$ python -q
>>> import numpy as np
>>> from numpy import linalg as LA
>>> np.set_printoptions(precision=1, suppress=True, linewidth=200, floatmode="fixed")
>>> E = np.loadtxt("x.csv", delimiter=",")
>>> E.round(1) + 0
array([[-0.5,  0.3,  1.6,  0.0,  0.0, -0.5,  2.2,  2.8],
       [ 0.1, -2.1, -1.5,  1.1, -2.2, -1.5, -0.1,  1.0],
       [ 0.0,  0.9, -1.8, -0.9,  1.1, -0.1, -1.9,  2.5],
       [ 1.4, -2.7,  1.2,  0.6,  2.0,  0.4, -0.8,  0.6],
       [-2.5, -1.5,  1.0, -2.2, -0.7,  0.4, -1.0,  0.0],
       [ 2.2,  0.8,  1.7, -0.9, -2.1,  0.2, -1.5,  0.5],
       [-1.2,  0.9,  1.5,  1.7,  0.5, -2.3, -1.7, -0.2],
       [-1.1,  0.2,  0.2,  2.3, -0.8,  2.8, -0.8,  0.7]])
>>> np.round(LA.pinv(E), 1) + 0
array([[ 0.0,  0.0,  0.0,  0.1, -0.2,  0.1, -0.1, -0.1],
       [ 0.0, -0.1,  0.1, -0.2, -0.1,  0.0,  0.1,  0.0],
       [ 0.1, -0.1, -0.1,  0.1,  0.1,  0.1,  0.1,  0.0],
       [ 0.0,  0.1, -0.1,  0.0, -0.1, -0.1,  0.1,  0.1],
       [ 0.0, -0.1,  0.1,  0.1,  0.0, -0.1,  0.0, -0.1],
       [ 0.0, -0.1,  0.0,  0.0,  0.0,  0.0, -0.1,  0.2],
       [ 0.1,  0.0, -0.1,  0.0, -0.1, -0.1, -0.1, -0.1],
       [ 0.2,  0.1,  0.2,  0.0,  0.0,  0.0,  0.0,  0.0]])
>>> LA.svd(E, compute_uv=False)
array([4.0, 4.0, 4.0, 4.0, 4.0, 4.0, 4.0, 4.0])
>>> np.round(E @ E.T, 1) + 0
array([[16.0,  0.0,  0.0,  0.0,  0.0,  0.0,  0.0,  0.0],
       [ 0.0, 16.0,  0.0,  0.0,  0.0,  0.0,  0.0,  0.0],
       [ 0.0,  0.0, 16.0,  0.0,  0.0,  0.0,  0.0,  0.0],
       [ 0.0,  0.0,  0.0, 16.0,  0.0,  0.0,  0.0,  0.0],
       [ 0.0,  0.0,  0.0,  0.0, 16.0,  0.0,  0.0,  0.0],
       [ 0.0,  0.0,  0.0,  0.0,  0.0, 16.0,  0.0,  0.0],
       [ 0.0,  0.0,  0.0,  0.0,  0.0,  0.0, 16.0,  0.0],
       [ 0.0,  0.0,  0.0,  0.0,  0.0,  0.0,  0.0, 16.0]])
>>> np.round(E.T @ E, 1) + 0
array([[16.0,  0.0,  0.0,  0.0,  0.0,  0.0,  0.0,  0.0],
       [ 0.0, 16.0,  0.0,  0.0,  0.0,  0.0,  0.0,  0.0],
       [ 0.0,  0.0, 16.0,  0.0,  0.0,  0.0,  0.0,  0.0],
       [ 0.0,  0.0,  0.0, 16.0,  0.0,  0.0,  0.0,  0.0],
       [ 0.0,  0.0,  0.0,  0.0, 16.0,  0.0,  0.0,  0.0],
       [ 0.0,  0.0,  0.0,  0.0,  0.0, 16.0,  0.0,  0.0],
       [ 0.0,  0.0,  0.0,  0.0,  0.0,  0.0, 16.0,  0.0],
       [ 0.0,  0.0,  0.0,  0.0,  0.0,  0.0,  0.0, 16.0]])
>>> round(float(E[:, 1] @ E[:, 0]), 1)
-0.0
>>> LA.norm(E, axis=0)
array([4.0, 4.0, 4.0, 4.0, 4.0, 4.0, 4.0, 4.0])
>>> W0 = np.load("arr.npy")
>>> W0
array([[ 4.6, 10.2,  4.3,  0.0, 10.3, -0.4],
       [ 4.7,  9.4,  3.9, -0.6, 11.4,  0.7],
       [ 4.0,  9.3,  5.4, -0.9,  9.7, -0.4],
       [ 6.6,  9.7,  6.9, -0.7,  9.5,  0.2],
       [ 4.5, 10.4,  6.7,  0.0,  9.0, -0.6],
       [ 4.6, 10.0,  5.1,  1.2,  8.4,  0.4],
       [ 5.3,  9.7,  4.6,  1.2, 10.7, -0.4],
       [ 4.9,  9.5,  5.6, -0.1,  8.6,  0.9],
       [ 4.9, 10.1,  7.4,  1.1, 10.5,  0.2],
       [ 6.2,  9.1,  3.9, -1.6,  9.7,  2.9],
       [ 4.2,  9.6,  5.2, -0.1,  8.9, -0.1],
       [ 4.1,  8.8,  5.6,  0.9,  9.6,  1.2],
       [ 5.1,  8.5,  5.6, -0.7,  9.8, -1.6],
       [ 5.5,  9.0,  5.8, -0.9, 10.7,  0.4],
       [ 5.1,  9.2,  6.9, -2.2,  9.2, -1.6],
       [ 3.4, 10.6,  6.1,  0.4, 10.9, -0.9],
       [ 4.8,  9.4,  5.8, -1.6,  8.7, -1.4]])
>>> Xs = W0 - W0.mean(axis=0)
>>> Uu, s, vt = LA.svd(Xs, full_matrices=False)
>>> np.round(Xs.mean(axis=0), 1) + 0
array([0.0, 0.0, 0.0, 0.0, 0.0, 0.0])
>>> np.round(s ** 2 / (s ** 2).sum(), 1) + 0
array([0.3, 0.3, 0.2, 0.1, 0.1, 0.0])
>>> s
array([5.3, 4.6, 3.7, 3.2, 2.1, 1.8])
>>> vt[0] * np.sign(vt[0, np.abs(vt[0]).argmax()])
array([ 0.2, -0.1, -0.6,  0.1,  0.2,  0.8])
>>> (np.sign(Uu[:, 0]) == np.sign(Uu[0, 0])).astype(int)
array([1, 1, 0, 0, 0, 1, 1, 1, 0, 1, 0, 1, 0, 1, 0, 0, 0])
>>> np.abs(Uu[:, 0]).argmax()
np.int64(9)
>>> W2 = W0[[16, 8]].astype(float)
>>> for _ in range(5):
...     idx = LA.norm(W0[:, None] - W2, axis=-1).argmin(axis=1)
...     W2 = np.array([W0[idx == j].mean(axis=0) for j in range(2)])
... 
>>> idx
array([0, 0, 0, 1, 1, 1, 1, 0, 1, 0, 0, 1, 0, 0, 0, 1, 0])
>>> np.bincount(idx)
array([10,  7])
>>> Xs = W0 - W0.mean(axis=0)
>>> evecs = LA.svd(Xs)[2][:1]
>>> B = Xs - Xs @ evecs.T @ evecs
>>> LA.norm(B, axis=1).round(6).argmax()
np.int64(8)
>>> (Xs @ evecs.T).std(axis=0)
array([1.3])
>>> x = np.array([-9, -1, -9, -3, -3, 1])
>>> rhs = W0 @ x
>>> np.round(LA.pinv(W0) @ W0, 1) + 0
array([[1.0, 0.0, 0.0, 0.0, 0.0, 0.0],
       [0.0, 1.0, 0.0, 0.0, 0.0, 0.0],
       [0.0, 0.0, 1.0, 0.0, 0.0, 0.0],
       [0.0, 0.0, 0.0, 1.0, 0.0, 0.0],
       [0.0, 0.0, 0.0, 0.0, 1.0, 0.0],
       [0.0, 0.0, 0.0, 0.0, 0.0, 1.0]])
>>> rng = np.random.default_rng(11)
>>> rhs = rhs + 0.3 * rng.normal(size=17)
>>> rhs
array([-121.6, -118.1, -120.3, -157.6, -138.9, -125.9, -134.7, -128.6, -155.2, -122.0, -120.2, -126.4, -133.5, -139.7, -139.9, -130.8, -127.3])
>>> coef, *_ = LA.lstsq(W0, rhs)
>>> np.round(W0.T @ (rhs - W0 @ coef), 1) + 0
array([0.0, 0.0, 0.0, 0.0, 0.0, 0.0])
>>> [round(float(LA.norm(LA.solve(W0.T @ W0 + lam * np.eye(6), W0.T @ rhs))), 2) for lam in (0, 1, 10, 100)]
[13.54, 12.65, 9.94, 8.37]
>>> Uu, s, vt = LA.svd(W0, full_matrices=False)
>>> np.round(Uu.T @ Uu, 1) + 0
array([[1.0, 0.0, 0.0, 0.0, 0.0, 0.0],
       [0.0, 1.0, 0.0, 0.0, 0.0, 0.0],
       [0.0, 0.0, 1.0, 0.0, 0.0, 0.0],
       [0.0, 0.0, 0.0, 1.0, 0.0, 0.0],
       [0.0, 0.0, 0.0, 0.0, 1.0, 0.0],
       [0.0, 0.0, 0.0, 0.0, 0.0, 1.0]])
>>> (s > 1e-8).sum()
np.int64(6)
>>> np.abs(Uu[:, 0]).round(6).argmax()
np.int64(8)
>>> np.round(vt @ vt.T, 1) + 0
array([[1.0, 0.0, 0.0, 0.0, 0.0, 0.0],
       [0.0, 1.0, 0.0, 0.0, 0.0, 0.0],
       [0.0, 0.0, 1.0, 0.0, 0.0, 0.0],
       [0.0, 0.0, 0.0, 1.0, 0.0, 0.0],
       [0.0, 0.0, 0.0, 0.0, 1.0, 0.0],
       [0.0, 0.0, 0.0, 0.0, 0.0, 1.0]])
>>> Uu.shape, s.shape, vt.shape
((17, 6), (6,), (6, 6))
>>> round(float(np.sqrt((s ** 2).sum())), 1), round(LA.norm(W0), 1)
(64.6, np.float64(64.6))
>>> s
array([64.1,  5.3,  4.5,  3.7,  2.4,  2.1])
>>> np.round(s / s[0], 1) + 0
array([1.0, 0.1, 0.1, 0.1, 0.0, 0.0])
>>> data = np.load("dump.npy")
>>> data
array([[1.0, 0.0, 0.0, 0.0],
       [0.2, 0.5, 0.2, 0.0],
       [0.0, 0.0, 1.0, 0.0],
       [0.2, 0.2, 0.2, 0.2]])
>>> u, g = data[3], data[1]
>>> round(u @ u, 1)
np.float64(0.2)
>>> p = (u @ g) / (u @ u) * u
>>> g - p
array([ 0.0,  0.2,  0.0, -0.2])
>>> p
array([0.2, 0.2, 0.2, 0.2])
>>> ev, evecs = LA.eig(data)
>>> np.sort(LA.eigvals(LA.inv(data)))
array([1.0, 1.0, 2.0, 4.0])
>>> round(float(np.prod(ev)), 1)
0.1
>>> data @ evecs[:, 0] - ev[0] * evecs[:, 0]
array([0.0, 0.0, 0.0, 0.0])
>>> np.sort(LA.eigvals(data.T))
array([0.2, 0.5, 1.0, 1.0])
>>> ev
array([0.2, 0.5, 1.0, 1.0])
>>> np.sort(LA.eigvals(data @ data))
array([0.1, 0.2, 1.0, 1.0])
>>> Uu, s, vt = LA.svd(W0)
>>> s
array([64.1,  5.3,  4.5,  3.7,  2.4,  2.1])
>>> np.argmax(s[:-1] / (s[1:] + 1e-6)) + 1
np.int64(1)
>>> B = Uu[:, :1] @ np.diag(s[:1]) @ vt[:1]
>>> round(float(np.abs(W0 - B).max()), 1)
2.9
>>> LA.matrix_rank(B)
np.int64(1)
>>> round(float(LA.norm(W0 - B) / LA.norm(W0)), 1)
0.1
>>> B.round(1) + 0
array([[ 4.9,  9.7,  5.7, -0.3,  9.9,  0.0],
       [ 4.9,  9.7,  5.7, -0.3,  9.9,  0.0],
       [ 4.7,  9.2,  5.4, -0.3,  9.4,  0.0],
       [ 5.1, 10.1,  5.9, -0.3, 10.4,  0.0],
       [ 5.0,  9.8,  5.7, -0.3, 10.0,  0.0],
       [ 4.6,  9.0,  5.3, -0.2,  9.2,  0.0],
       [ 5.0,  9.8,  5.7, -0.3, 10.0,  0.0],
       [ 4.6,  9.1,  5.3, -0.2,  9.3,  0.0],
       [ 5.3, 10.4,  6.1, -0.3, 10.7,  0.0],
       [ 4.7,  9.3,  5.4, -0.3,  9.4,  0.0],
       [ 4.6,  9.0,  5.3, -0.2,  9.2,  0.0],
       [ 4.6,  9.1,  5.3, -0.2,  9.2,  0.0],
       [ 4.7,  9.2,  5.4, -0.3,  9.4,  0.0],
       [ 5.0,  9.9,  5.8, -0.3, 10.1,  0.0],
       [ 4.9,  9.6,  5.6, -0.3,  9.8,  0.0],
       [ 5.2, 10.2,  6.0, -0.3, 10.4,  0.0],
       [ 4.6,  9.1,  5.3, -0.3,  9.3,  0.0]])
>>> q, evecs = LA.qr(data[:, :3])[0], LA.qr(data[:, 3:])[0]
>>> s = LA.svd(q.T @ evecs, compute_uv=False)
>>> np.round(LA.norm(q @ q.T - evecs @ evecs.T, 2), 1)
np.float64(1.0)
>>> idx = rng.permutation(4)
>>> idx
array([0, 1, 3, 2])
>>> B = data[idx][:, idx]
>>> np.diag(B)
array([1.0, 0.5, 0.2, 1.0])
>>> np.allclose(B, data)
False
>>> m1 = np.array([[-1.0, 2.0, 8.0], [-1.0, 0.0, 6.0], [0.0, 0.0, 0.0]])
>>> idx = rng.permutation(3)
>>> idx
array([1, 0, 2])
>>> B = m1[idx][:, idx]
>>> np.diag(B)
array([ 0.0, -1.0,  0.0])
>>> np.round(LA.det(B), 1), round(LA.det(m1[idx]), 1)
(np.float64(0.0), np.float64(0.0))
>>> B
array([[ 0.0, -1.0,  6.0],
       [ 2.0, -1.0,  8.0],
       [ 0.0,  0.0,  0.0]])
>>> np.trace(B)
np.float64(-1.0)
>>> np.sort(np.abs(LA.eigvals(B)))
array([0.0, 1.4, 1.4])
>>> np.allclose(m1[:-1].T @ LA.lstsq(m1[:-1].T, m1[-1])[0], m1[-1])
True
>>> round(float(np.trace(LA.pinv(m1) @ m1)), 1)
2.0
>>> Uu, s, vt = LA.svd(m1)
>>> s
array([10.2,  1.2,  0.0])
>>> np.argmax(s[:-1] / (s[1:] + 1e-6)) + 1
np.int64(2)
>>> B = Uu[:, :2] @ np.diag(s[:2]) @ vt[:2]
>>> round(LA.norm(m1 - B, 2), 1), s[2]
(np.float64(0.0), np.float64(0.0))
>>> A = np.loadtxt("data.csv", delimiter=",")
>>> A
array([[-2.7, -0.5,  0.8, -0.3, 10.8],
       [-0.4, -0.2, -4.2,  0.0, -0.4],
       [-0.1,  0.2, -5.0, -0.8, -2.7],
       [ 0.3,  0.3, -1.3,  0.6, -0.6],
       [-0.1, -0.1, -1.3, -0.9, -0.5],
       [ 1.2,  0.1, -2.7,  0.5,  1.9],
       [ 1.1,  0.3, -1.8,  0.2, -4.1],
       [ 0.4,  0.0, -2.9, -0.3, -2.5],
       [ 1.1, -0.1, -3.7,  0.4,  8.4],
       [ 0.8,  0.3,  0.0,  1.0, -5.5],
       [ 0.5, -0.1,  2.2, -0.7,  7.2],
       [ 1.9,  0.2,  1.6, -0.4, -9.0],
       [-0.2, -0.2, -2.2, -0.5, -5.1],
       [ 1.7,  0.6,  1.3, -0.4, -5.3],
       [ 1.5, -0.2,  1.4, -0.1, -0.8],
       [-1.2, -0.5,  1.2,  0.0,  0.6],
       [-2.7,  0.0,  2.5, -0.5,  4.7]])
>>> idx = A[:, 4] > np.median(A[:, 4])
>>> u = A[idx].mean(axis=0) - A[~idx].mean(axis=0)
>>> ((A - A.mean(axis=0)) @ u > 0).astype(int)
array([1, 0, 0, 0, 0, 1, 0, 0, 1, 0, 1, 0, 0, 0, 0, 1, 1])
>>> np.argsort(-np.abs(u).round(6), kind="stable")
array([4, 0, 1, 2, 3])
>>> idx.astype(int)
array([1, 1, 0, 0, 1, 1, 0, 0, 1, 0, 1, 0, 0, 0, 0, 1, 1])
